In [1]: import numpy as np

In [2]: np.set_printoptions(precision=2, suppress=True, linewidth=200)

In [3]: mat = np.array([[-3, -9, -3, 3, 9, 3],
   ...:     [-3, -6, -6, 3, 6, 6],
   ...:     [-6, -3, -3, 6, 3, 3],
   ...:     [-1, -3, -1, -1, -3, -1],
   ...:     [-1, -2, -2, -1, -2, -2],
   ...:     [-2, -1, -1, -2, -1, -1]])

In [4]: u = np.array([-8, -2, 1, -3, -1, 1])

In [5]: Y = mat + np.outer(u, np.eye(6)[5])

In [6]: np.round(np.linalg.det(Y) / np.linalg.det(mat), 2), np.round(1 + np.linalg.solve(mat, u)[5], 2)
Out[6]: (np.float64(1.11), np.float64(1.11))

In [7]: Y = mat[0, 0] * mat[1:] - np.outer(mat[1:, 0], mat[0])

In [8]: Y
Out[8]: 
array([[  0,  -9,   9,   0,   9,  -9],
       [  0, -45,  -9,   0,  45,   9],
       [  0,   0,   0,   6,  18,   6],
       [  0,  -3,   3,   6,  15,   9],
       [  0, -15,  -3,  12,  21,   9]])

In [9]: np.flatnonzero(~Y.round(6).any(axis=1))
Out[9]: array([], dtype=int64)

In [10]: np.linalg.matrix_rank(Y), np.linalg.matrix_rank(mat)
Out[10]: (np.int64(5), np.int64(6))

In [11]: arr = np.loadtxt("layer0.csv", delimiter=",")

In [12]: arr
Out[12]: 
array([[-0.27,  0.09,  0.33,  0.9 ],
       [ 0.43, -0.87,  0.2 ,  0.14],
       [ 0.16, -0.06, -0.91,  0.39],
       [ 0.85,  0.48,  0.18,  0.14]])

In [13]: T = np.stack([arr, -3 * arr, arr[::-1]])

In [14]: (T @ arr.T).shape
Out[14]: (3, 4, 4)

In [15]: T.shape
Out[15]: (3, 4, 4)

In [16]: np.linalg.norm(T, axis=(1, 2))
Out[16]: array([2., 6., 2.])

In [17]: np.linalg.matrix_rank(T)
Out[17]: array([4, 4, 4])

In [18]: vec = np.array([0, -3, 5, 4])

In [19]: 4 - np.linalg.matrix_rank(arr - np.eye(4), tol=1e-8)
Out[19]: np.int64(1)

In [20]: np.linalg.inv(arr)
Out[20]: 
array([[-0.27,  0.43,  0.16,  0.85],
       [ 0.09, -0.87, -0.06,  0.48],
       [ 0.33,  0.2 , -0.91,  0.18],
       [ 0.9 ,  0.14,  0.39,  0.14]])

In [21]: np.sort(np.abs(np.degrees(np.angle(np.linalg.eigvals(arr)))))
Out[21]: array([  0.  , 162.33, 162.33, 180.  ])

In [22]: np.round(arr.T @ (arr @ vec), 2) + 0
Out[22]: array([ 0., -3.,  5.,  4.])

In [23]: np.abs(np.linalg.eigvals(arr))
Out[23]: array([1., 1., 1., 1.])

In [24]: E = np.loadtxt("test10.csv", delimiter=",")

In [25]: E
Out[25]: 
array([[0.19, 0.09, 0.28, 0.  , 0.06, 0.06, 0.03, 0.06, 0.09, 0.12],
       [0.08, 0.08, 0.11, 0.14, 0.14, 0.11, 0.11, 0.14, 0.08, 0.  ],
       [0.14, 0.14, 0.09, 0.  , 0.06, 0.11, 0.14, 0.14, 0.11, 0.06],
       [0.2 , 0.02, 0.09, 0.2 , 0.02, 0.13, 0.2 , 0.  , 0.13, 0.  ],
       [0.11, 0.18, 0.03, 0.21, 0.05, 0.11, 0.03, 0.21, 0.  , 0.08],
       [0.09, 0.16, 0.05, 0.02, 0.12, 0.17, 0.03, 0.1 , 0.1 , 0.16],
       [0.17, 0.02, 0.04, 0.17, 0.04, 0.11, 0.15, 0.04, 0.17, 0.09],
       [0.18, 0.02, 0.05, 0.11, 0.18, 0.2 , 0.05, 0.07, 0.14, 0.  ],
       [0.02, 0.11, 0.11, 0.07, 0.16, 0.09, 0.14, 0.16, 0.02, 0.12],
       [0.12, 0.2 , 0.05, 0.22, 0.02, 0.05, 0.17, 0.02, 0.  , 0.15]])

In [26]: vec = np.array([2, -2, 0, 0, 2, 0, -2, -1, 1, -2])

In [27]: target = E @ vec

In [28]: beta, lr = np.zeros(10), 1 / np.linalg.norm(E, 2) ** 2

In [29]: for i in range(300):
    ...:     beta -= lr * E.T @ (E @ beta - target)
    ...:     if i % 50 == 0: print(i, round(np.linalg.norm(E @ beta - target), 2))
    ...: 
0 1.11
50 0.12
100 0.07
150 0.06
200 0.05
250 0.05

In [30]: beta
Out[30]: array([ 1.55, -2.12,  0.3 ,  0.08,  1.5 ,  0.74, -2.  , -1.02,  0.89, -1.96])
